% python3 -q
>>> import numpy as np
>>> from numpy import linalg as LA
>>> np.set_printoptions(suppress=True, linewidth=140)
>>> tidy = lambda a: np.round(a, 2) + 0
>>> data = np.loadtxt("case15.csv", delimiter=",")
>>> data
array([[ 1.,  0.,  0.,  0.,  0.,  0.],
       [ 0.,  1.,  0.,  0.,  0.,  0.],
       [ 0.,  0.,  1.,  0.,  0.,  0.],
       [ 0.,  0.,  0.,  0.,  1.,  0.],
       [ 0.,  0.,  0., -1.,  0.,  0.],
       [ 0.,  0.,  0.,  0.,  0.,  1.]])
>>> # columns are unit length and at right angles
>>> x = np.array([-2, -1, 5, 3, -3, -2])
>>> tidy(LA.norm(x)), tidy(LA.norm(data @ x))
(np.float64(7.21), np.float64(7.21))
>>> 6 - LA.matrix_rank(data - np.eye(6), tol=1e-8)
np.int64(4)
>>> data.T @ (data @ x)
array([-2., -1.,  5.,  3., -3., -2.])
>>> u, r1 = data[2], data[5]
>>> u @ r1
np.float64(0.0)
>>> u @ u
np.float64(1.0)
>>> pr = (u @ r1) / (u @ u) * u
>>> np.outer(u, r1)
array([[0., 0., 0., 0., 0., 0.],
       [0., 0., 0., 0., 0., 0.],
       [0., 0., 0., 0., 0., 1.],
       [0., 0., 0., 0., 0., 0.],
       [0., 0., 0., 0., 0., 0.],
       [0., 0., 0., 0., 0., 0.]])
>>> (r1 - pr) @ u
np.float64(0.0)
>>> data @ data
array([[ 1.,  0.,  0.,  0.,  0.,  0.],
       [ 0.,  1.,  0.,  0.,  0.,  0.],
       [ 0.,  0.,  1.,  0.,  0.,  0.],
       [ 0.,  0.,  0., -1.,  0.,  0.],
       [ 0.,  0.,  0.,  0., -1.,  0.],
       [ 0.,  0.,  0.,  0.,  0.,  1.]])
>>> (data != 0).astype(int)
array([[1, 0, 0, 0, 0, 0],
       [0, 1, 0, 0, 0, 0],
       [0, 0, 1, 0, 0, 0],
       [0, 0, 0, 0, 1, 0],
       [0, 0, 0, 1, 0, 0],
       [0, 0, 0, 0, 0, 1]])
>>> (LA.matrix_power((data != 0) + (data.T != 0) + np.eye(6), 6) > 0).astype(int)
array([[1, 0, 0, 0, 0, 0],
       [0, 1, 0, 0, 0, 0],
       [0, 0, 1, 0, 0, 0],
       [0, 0, 0, 1, 1, 0],
       [0, 0, 0, 1, 1, 0],
       [0, 0, 0, 0, 0, 1]])
>>> tidy(LA.det(data))
np.float64(1.0)
>>> tidy(np.sort(LA.eigvals(data).real))
array([0., 0., 1., 1., 1., 1.])
>>> sv = 3 * 0.9 ** np.arange(5)
>>> O, _ = LA.qr(np.array([[2.2, -1.0, -1.4, 0.5, -0.2],
...     [0.1, 1.0, 0.0, 0.7, 0.2],
...     [-0.4, -1.1, 1.1, 1.7, 0.7],
...     [-0.2, -0.4, 0.7, 0.9, -2.4],
...     [0.2, -0.1, 1.8, -0.8, -1.3]]))
>>> rng = np.random.default_rng(1)
>>> F = rng.normal(size=(11, 5)) * sv @ O
>>> tidy(F)
array([[-1.38, -1.32, -1.8 , -0.61, -3.27],
       [-0.97,  2.38, -0.43,  0.17,  0.25],
       [-0.41, -2.29,  0.82, -0.44,  0.35],
       [-1.99, -0.73,  0.95,  0.45, -1.16],
       [ 1.23,  3.21,  4.37, -3.44,  0.98],
       [ 5.37, -1.35, -0.53,  1.47,  0.84],
       [-5.94,  3.57, -0.71,  0.89,  4.74],
       [-2.57, -1.58,  0.76,  2.66,  2.3 ],
       [ 3.48, -0.24,  0.85,  2.47, -1.53],
       [-0.54, -0.5 , -1.71,  0.64,  1.58],
       [-0.78,  2.54, -1.04,  1.6 , -1.57]])
>>> d = LA.norm(F[:, None] - F[None], axis=-1)
>>> np.unravel_index(d.round(6).argmax(), d.shape)
(np.int64(5), np.int64(6))
>>> LA.matrix_rank(d ** 2)
np.int64(7)
>>> (d + 1e9 * np.eye(11)).round(6).argmin(axis=1)
array([ 3, 10,  3,  2,  1,  8,  1,  9,  5,  1,  1])
>>> np.flatnonzero(d[8] < d.mean() / 2)
array([8])
>>> x = np.array([2, -2, 0, 4, 4])
>>> h1 = np.maximum(F @ x, 0)
>>> tidy(np.maximum(F @ x, 0) - np.maximum(-F @ x, 0))
array([-15.65,  -5.03,   3.39,  -5.35, -13.83,  22.68,   3.52,  17.87,  11.19,   8.79,  -6.5 ])
>>> Xc = (F - F.mean(axis=0)) / F.std(axis=0)
>>> Xc.std(axis=0)
array([1., 1., 1., 1., 1.])
>>> b = LA.lstsq(np.delete(Xc, 0, axis=1), Xc[:, 0])[0]
>>> tidy(b)
array([-0.21,  0.38,  0.17, -0.38])
>>> np.abs(b).argmax()
np.int64(3)
